$ ipython --no-banner

In [1]: import numpy as np

In [2]: np.set_printoptions(suppress=True, linewidth=120)

In [3]: def rd(a):
   ...:     return np.round(a, 2) + 0
   ...: 

In [4]: data = np.loadtxt("arr.csv", delimiter=",")

In [5]: print(rd(data))
[[ 1.83  0.51 -0.54 -0.45 -0.04 -0.62]
 [ 0.51  2.22 -0.17 -0.13  0.39  0.36]
 [-0.54 -0.17  2.67 -0.73  0.61 -0.31]
 [-0.45 -0.13 -0.73  0.46 -0.37  0.64]
 [-0.04  0.39  0.61 -0.37  3.32 -0.2 ]
 [-0.62  0.36 -0.31  0.64 -0.2   2.51]]

In [6]: [round(float(x), 2) for x in np.linalg.svd(data, compute_uv=False)[:3]]
Out[6]: [4.0, 3.0, 3.0]

In [7]: np.linalg.cond(data) > 100
Out[7]: np.True_

In [8]: print(rd(np.linalg.norm(data, 2) / np.linalg.norm(data)))
0.64

In [9]: print(np.allclose(data, data.T))
True

In [10]: rd(np.abs(np.linalg.eigvals(data)).max())
Out[10]: np.float64(4.0)

In [11]: rd(np.linalg.det(data))
Out[11]: np.float64(0.0)

In [12]: print(rd(np.trace(data)))
13.0

In [13]: assert data == data.T
ValueError: The truth value of an array with more than one element is ambiguous. Use a.any() or a.all()


In [14]: rd((data + data.T) / 2)
Out[14]: 
array([[ 1.83,  0.51, -0.54, -0.45, -0.04, -0.62],
       [ 0.51,  2.22, -0.17, -0.13,  0.39,  0.36],
       [-0.54, -0.17,  2.67, -0.73,  0.61, -0.31],
       [-0.45, -0.13, -0.73,  0.46, -0.37,  0.64],
       [-0.04,  0.39,  0.61, -0.37,  3.32, -0.2 ],
       [-0.62,  0.36, -0.31,  0.64, -0.2 ,  2.51]])

In [15]: data.shape
Out[15]: (6, 6)

In [16]: rd(data.mean(axis=0))
Out[16]: array([ 0.12,  0.53,  0.25, -0.1 ,  0.62,  0.4 ])

In [17]: print(np.count_nonzero(data))
36

In [18]: np.unravel_index(np.abs(data).argmax(), data.shape)
Out[18]: (np.int64(4), np.int64(4))

In [19]: w, V = np.linalg.eigh(data)

In [20]: vec = np.array([0, 3, 2, 3, 3, 5])

In [21]: rd(vec @ data @ vec / (vec @ vec)), rd(w[0]), rd(w[-1])
Out[21]: (np.float64(2.49), np.float64(0.0), np.float64(4.0))

In [22]: rd(np.linalg.eigvalsh(data[1:, 1:]))
Out[22]: array([0.09, 1.89, 2.19, 3.  , 4.  ])

In [23]: rd(np.abs(data).sum(axis=1).max()), rd(np.abs(w).max())
Out[23]: (np.float64(5.04), np.float64(4.0))

In [24]: rd(vec @ data @ vec)
Out[24]: np.float64(139.5)

In [25]: left, sv, Vh = np.linalg.svd(data)

In [26]: V = Vh[:(sv > 1e-8).sum()]

In [27]: rng = np.random.default_rng(36257)

In [28]: vec = data[5] + -2 * data[1] + rng.integers(2) * np.eye(6)[4]

In [29]: rd(vec)
Out[29]: array([-1.64, -4.07,  0.03,  0.9 ,  0.03,  1.78])

In [30]: np.allclose(V.T @ V @ vec, vec)
Out[30]: False

In [31]: np.linalg.matrix_rank(np.vstack([data, vec]))
Out[31]: np.int64(6)

In [32]: E = np.load("data.npy")

In [33]: print(E)
[[ 2  3  2 10  2  0 -2]
 [ 3  2 -1 -5 -3 -2 -2]
 [ 3  1  0  0  1  0  0]]

In [34]: left, sv, Vh = np.linalg.svd(E, full_matrices=False)

In [35]: print(rd(np.cumsum(sv ** 2) / np.sum(sv ** 2)))
[0.76 0.97 1.  ]

In [36]: left.shape, sv.shape, Vh.shape
Out[36]: ((3, 3), (3,), (3, 7))

In [37]: print((sv > 1e-8).sum())
3

In [38]: print(np.allclose(left * sv @ Vh, E))
True

In [39]: rd(left.T @ left)
Out[39]: 
array([[1., 0., 0.],
       [0., 1., 0.],
       [0., 0., 1.]])

In [40]: print(rd(Vh @ Vh.T))
[[1. 0. 0.]
 [0. 1. 0.]
 [0. 0. 1.]]

In [41]: rd(np.sqrt((sv ** 2).sum())), rd(np.linalg.norm(E))
Out[41]: (np.float64(13.86), np.float64(13.86))

In [42]: u = np.array([3, -1, 0])

In [43]: print(np.convolve(E[0], u))
[ 6  7  3 28 -4 -2 -6  2  0]

In [44]: print(np.polyval(u, E[0]))
[ 10  24  10 290  10   0  14]

In [45]: W1 = np.array([[-4, -1, 7],
    ...:     [0, -7, 0],
    ...:     [-3, 9, 6],
    ...:     [-6, 3, -6],
    ...:     [1, -4, 2],
    ...:     [-4, 2, -8],
    ...:     [-9, 8, 9]])

In [46]: c = np.array([-2, 0, 0])

In [47]: H = np.maximum(E @ W1 + c, 0)

In [48]: np.linalg.matrix_rank(H)
Out[48]: np.int64(3)

In [49]: cent = np.array([[0, 1], [0, 3], [-2, 2]])

In [50]: H @ cent
Out[50]: 
array([[  0,   3],
       [-74, 116],
       [-46,  46]])

In [51]: W0 = np.loadtxt("mat.csv", delimiter=",")

In [52]: print(rd(W0))
[[ 0.76  0.33  4.42  0.42 -1.23  1.76]
 [-0.77 -0.4  -4.32 -0.63  1.39 -1.8 ]
 [ 0.49 -0.49  4.47 -1.84  0.62  0.89]
 [-0.07 -1.18  2.29 -3.5   2.42 -0.54]
 [ 0.39 -0.67  4.2  -2.29  1.05  0.62]
 [-0.39  0.66 -4.21  2.29 -1.04 -0.62]
 [ 0.57 -0.32  4.62 -1.39  0.22  1.12]
 [-0.75 -0.94 -2.95 -2.25  2.44 -1.94]
 [ 0.29 -0.81  3.89 -2.65  1.4   0.37]
 [ 0.78  0.74  3.63  1.62 -2.06  1.94]]

In [53]: print(rd(W0.reshape(2, -1)))
[[ 0.76  0.33  4.42  0.42 -1.23  1.76 -0.77 -0.4  -4.32 -0.63  1.39 -1.8   0.49 -0.49  4.47 -1.84  0.62  0.89 -0.07
  -1.18  2.29 -3.5   2.42 -0.54  0.39 -0.67  4.2  -2.29  1.05  0.62]
 [-0.39  0.66 -4.21  2.29 -1.04 -0.62  0.57 -0.32  4.62 -1.39  0.22  1.12 -0.75 -0.94 -2.95 -2.25  2.44 -1.94  0.29
  -0.81  3.89 -2.65  1.4   0.37  0.78  0.74  3.63  1.62 -2.06  1.94]]

In [54]: rd(W0.ravel(order="F"))
Out[54]: 
array([ 0.76, -0.77,  0.49, -0.07,  0.39, -0.39,  0.57, -0.75,  0.29,  0.78,  0.33, -0.4 , -0.49, -1.18, -0.67,  0.66,
       -0.32, -0.94, -0.81,  0.74,  4.42, -4.32,  4.47,  2.29,  4.2 , -4.21,  4.62, -2.95,  3.89,  3.63,  0.42, -0.63,
       -1.84, -3.5 , -2.29,  2.29, -1.39, -2.25, -2.65,  1.62, -1.23,  1.39,  0.62,  2.42,  1.05, -1.04,  0.22,  2.44,
        1.4 , -2.06,  1.76, -1.8 ,  0.89, -0.54,  0.62, -0.62,  1.12, -1.94,  0.37,  1.94])

In [55]: rd(W0.reshape(-1, 2))
Out[55]: 
array([[ 0.76,  0.33],
       [ 4.42,  0.42],
       [-1.23,  1.76],
       [-0.77, -0.4 ],
       [-4.32, -0.63],
       [ 1.39, -1.8 ],
       [ 0.49, -0.49],
       [ 4.47, -1.84],
       [ 0.62,  0.89],
       [-0.07, -1.18],
       [ 2.29, -3.5 ],
       [ 2.42, -0.54],
       [ 0.39, -0.67],
       [ 4.2 , -2.29],
       [ 1.05,  0.62],
       [-0.39,  0.66],
       [-4.21,  2.29],
       [-1.04, -0.62],
       [ 0.57, -0.32],
       [ 4.62, -1.39],
       [ 0.22,  1.12],
       [-0.75, -0.94],
       [-2.95, -2.25],
       [ 2.44, -1.94],
       [ 0.29, -0.81],
       [ 3.89, -2.65],
       [ 1.4 ,  0.37],
       [ 0.78,  0.74],
       [ 3.63,  1.62],
       [-2.06,  1.94]])

In [56]: blk = W0.reshape(10, 2, -1)

In [57]: print(np.einsum("ihd,jhd->hij", blk, blk).shape)
(2, 10, 10)

In [58]: print(rd(blk[:, 0]))
[[ 0.76  0.33  4.42]
 [-0.77 -0.4  -4.32]
 [ 0.49 -0.49  4.47]
 [-0.07 -1.18  2.29]
 [ 0.39 -0.67  4.2 ]
 [-0.39  0.66 -4.21]
 [ 0.57 -0.32  4.62]
 [-0.75 -0.94 -2.95]
 [ 0.29 -0.81  3.89]
 [ 0.78  0.74  3.63]]

In [59]: blk.shape
Out[59]: (10, 2, 3)

In [60]: rd(blk.transpose(1, 0, 2))
Out[60]: 
array([[[ 0.76,  0.33,  4.42],
        [-0.77, -0.4 , -4.32],
        [ 0.49, -0.49,  4.47],
        [-0.07, -1.18,  2.29],
        [ 0.39, -0.67,  4.2 ],
        [-0.39,  0.66, -4.21],
        [ 0.57, -0.32,  4.62],
        [-0.75, -0.94, -2.95],
        [ 0.29, -0.81,  3.89],
        [ 0.78,  0.74,  3.63]],

       [[ 0.42, -1.23,  1.76],
        [-0.63,  1.39, -1.8 ],
        [-1.84,  0.62,  0.89],
        [-3.5 ,  2.42, -0.54],
        [-2.29,  1.05,  0.62],
        [ 2.29, -1.04, -0.62],
        [-1.39,  0.22,  1.12],
        [-2.25,  2.44, -1.94],
        [-2.65,  1.4 ,  0.37],
        [ 1.62, -2.06,  1.94]]])

In [61]: rk = np.linalg.matrix_rank(W0)

In [62]: rk
Out[62]: np.int64(2)

In [63]: N = np.linalg.svd(W0)[2][rk:].T

In [64]: [int(np.linalg.matrix_rank(W0[:, :j + 1])) for j in range(6)]
Out[64]: [1, 2, 2, 2, 2, 2]

In [65]: np.allclose(W0 @ N, 0)
Out[65]: True

In [66]: cov = W0.T @ W0

In [67]: rd(np.linalg.svd(W0, compute_uv=False) ** 2)
Out[67]: array([180.32,  69.68,   0.  ,   0.  ,   0.  ,   0.  ])

In [68]: np.allclose(cov, cov.T)
Out[68]: True

In [69]: Y = np.array([[-4], [4], [-3], [4], [0], [-3], [-3]])

In [70]: cent = np.array([[1, 1, 2, 0, 2, 0, 2, 2, 0, 1]])

In [71]: X = Y @ cent + 0.3 * rng.normal(size=(7, 10))

In [72]: rd(X)
Out[72]: 
array([[-3.52, -4.2 , -7.74,  0.45, -7.95,  0.45, -7.93, -7.58,  0.06, -3.96],
       [ 3.76,  3.33,  8.01, -0.62,  8.14, -0.28,  8.  ,  7.28, -0.38,  4.26],
       [-3.16, -2.87, -6.  , -0.21, -6.06,  0.16, -5.92, -6.03,  0.07, -2.95],
       [ 4.22,  4.11,  7.52,  0.44,  7.62,  0.12,  7.85,  8.06,  0.68,  3.35],
       [-0.14, -0.24,  0.21,  0.32, -0.04, -0.16, -0.56, -0.38, -0.12, -0.78],
       [-2.54, -2.55, -5.97, -0.31, -5.62, -0.65, -6.19, -5.85, -0.34, -3.11],
       [-3.04, -3.14, -6.04, -0.23, -6.08, -0.19, -6.3 , -5.72, -0.08, -2.9 ]])

In [73]: [round(float(x), 2) for x in np.linalg.svd(W0, compute_uv=False)[:3]]
Out[73]: [13.43, 8.35, 0.0]

In [74]: np.linalg.cond(W0) > 100
Out[74]: np.True_

In [75]: rd(np.linalg.norm(W0, 2) / np.linalg.norm(W0))
Out[75]: np.float64(0.85)
